% ipython --no-banner

In [1]: import numpy as np

In [2]: from numpy import linalg as LA

In [3]: np.set_printoptions(precision=3, suppress=True, linewidth=100)

In [4]: M = np.load("arr.npy")

In [5]: M
Out[5]: 
array([[1.  , 0.7 , 0.49],
       [0.7 , 1.  , 0.7 ],
       [0.49, 0.7 , 1.  ]])

In [6]: Lm = LA.cholesky(M)

In [7]: LA.eigvalsh(M).min() > 0
Out[7]: np.True_

In [8]: Lm
Out[8]: 
array([[1.   , 0.   , 0.   ],
       [0.7  , 0.714, 0.   ],
       [0.49 , 0.5  , 0.714]])

In [9]: x0 = np.array([3, -1, 1])

In [10]: target = M @ x0

In [11]: target
Out[11]: array([2.79, 1.8 , 1.77])

In [12]: LA.solve(M, target + M[:, 2])
Out[12]: array([ 3., -1.,  2.])

In [13]: LA.solve(M, 5 * target)
Out[13]: array([15., -5.,  5.])

In [14]: evals, evecs = LA.eigh(M)

In [15]: LA.eigvalsh(M @ M)
Out[15]: array([0.051, 0.26 , 5.129])

In [16]: (evals > 1e-8).sum(), (evals < -1e-8).sum()
Out[16]: (np.int64(3), np.int64(0))

In [17]: evecs @ np.diag(evals) @ evecs.T
Out[17]: 
array([[1.  , 0.7 , 0.49],
       [0.7 , 1.  , 0.7 ],
       [0.49, 0.7 , 1.  ]])

In [18]: LA.eigvalsh(M + -2 * np.eye(3))
Out[18]: array([-1.775, -1.49 ,  0.265])

In [19]: evals.sum(), np.trace(M)
Out[19]: (np.float64(3.0), np.float64(3.0))

In [20]: O, evecs = LA.qr(M[:, :1])[0], LA.qr(M[:, 1:])[0]

In [21]: sv = LA.svd(O.T @ evecs, compute_uv=False)

In [22]: (sv > 0.9).sum()
Out[22]: np.int64(1)

In [23]: np.degrees(np.arccos(sv.clip(0, 1)))
Out[23]: array([18.521])

In [24]: x0 = np.ones(3)

In [25]: for _ in range(3):
    ...:     x0 = M @ x0
    ...:     x0 /= LA.norm(x0)
    ...:     print(round(x0 @ M @ x0, 3))
    ...: 
2.265
2.265
2.265

In [26]: round(float(LA.eigvalsh(M)[-1]), 3)
Out[26]: 2.265

In [27]: E = np.load("dump.npy")

In [28]: E
Out[28]: 
array([[ -98.707,  -19.099,  -60.159],
       [-100.975,  -21.452,  -60.998],
       [ -97.648,  -19.059,  -58.867],
       [ -99.911,  -21.262,  -60.508],
       [ -99.397,  -20.018,  -57.621],
       [ -98.508,  -18.376,  -61.52 ],
       [ -98.873,  -19.94 ,  -61.833],
       [ -99.687,  -19.323,  -60.162],
       [ -98.044,  -22.24 ,  -61.359],
       [-100.   ,  -20.299,  -60.899],
       [ -99.14 ,  -20.664,  -60.465],
       [-100.503,  -19.567,  -59.966],
       [ -99.692,  -20.247,  -62.334],
       [ -98.892,  -17.852,  -59.924],
       [ -98.994,  -19.434,  -59.822],
       [-100.468,  -20.135,  -60.258],
       [ -99.959,  -19.674,  -59.975],
       [-101.5  ,  -19.966,  -59.148],
       [ -99.927,  -18.819,  -59.536],
       [ -99.488,  -20.213,  -58.952],
       [-101.689,  -19.389,  -61.391],
       [ -98.611,  -18.812,  -60.406]])

In [29]: ang = np.radians(180)

In [30]: r_ = np.eye(3)

In [31]: r_[2, 2] = r_[0, 0] = np.cos(ang)

In [32]: r_[2, 0], r_[0, 2] = -np.sin(ang), np.sin(ang)

In [33]: r_.round(3) + 0
Out[33]: 
array([[-1.,  0.,  0.],
       [ 0.,  1.,  0.],
       [ 0.,  0., -1.]])

In [34]: B = E @ r_.T

In [35]: np.abs(B - E).max(axis=0)
Out[35]: array([203.378,   0.   , 124.668])

In [36]: np.allclose(LA.norm(E, axis=1), LA.norm(B, axis=1))
Out[36]: True

In [37]: LA.svd(E, compute_uv=False), LA.svd(B, compute_uv=False)
Out[37]: (array([553.824,   4.948,   4.362]), array([553.824,   4.948,   4.362]))

In [38]: np.allclose(E @ E.T, B @ B.T)
Out[38]: True

In [39]: cen = E - E.mean(axis=0)

In [40]: evecs = LA.svd(cen)[2][:1]

In [41]: B = cen - cen @ evecs.T @ evecs

In [42]: (cen @ evecs.T).std(axis=0)
Out[42]: array([1.164])

In [43]: np.cov(cen @ evecs.T, rowvar=False)
Out[43]: array(1.42)

In [44]: idx = E[:, 1] > np.median(E[:, 1])

In [45]: f = E[idx].mean(axis=0) - E[~idx].mean(axis=0)

In [46]: np.argsort(-np.abs(f).round(6), kind="stable")
Out[46]: array([1, 0, 2])

In [47]: ((E - E.mean(axis=0)) @ f > 0).astype(int)
Out[47]: array([1, 0, 1, 0, 1, 1, 0, 1, 0, 0, 0, 1, 0, 1, 1, 0, 1, 0, 1, 0, 0, 1])

In [48]: np.round((((E - E.mean(axis=0)) @ f > 0) == idx).mean(), 3)
Out[48]: np.float64(0.909)

In [49]: f
Out[49]: array([0.397, 1.548, 0.241])

In [50]: cen = E - E.mean(axis=0)

In [51]: left, sv, Vh = LA.svd(cen, full_matrices=False)

In [52]: sv
Out[52]: array([5.46 , 4.78 , 4.088])

In [53]: np.round((sv ** 2).sum() ** 2 / (sv ** 4).sum(), 3)
Out[53]: np.float64(2.847)

In [54]: np.searchsorted(np.cumsum(sv ** 2) / (sv ** 2).sum(), 0.9) + 1
Out[54]: np.int64(3)
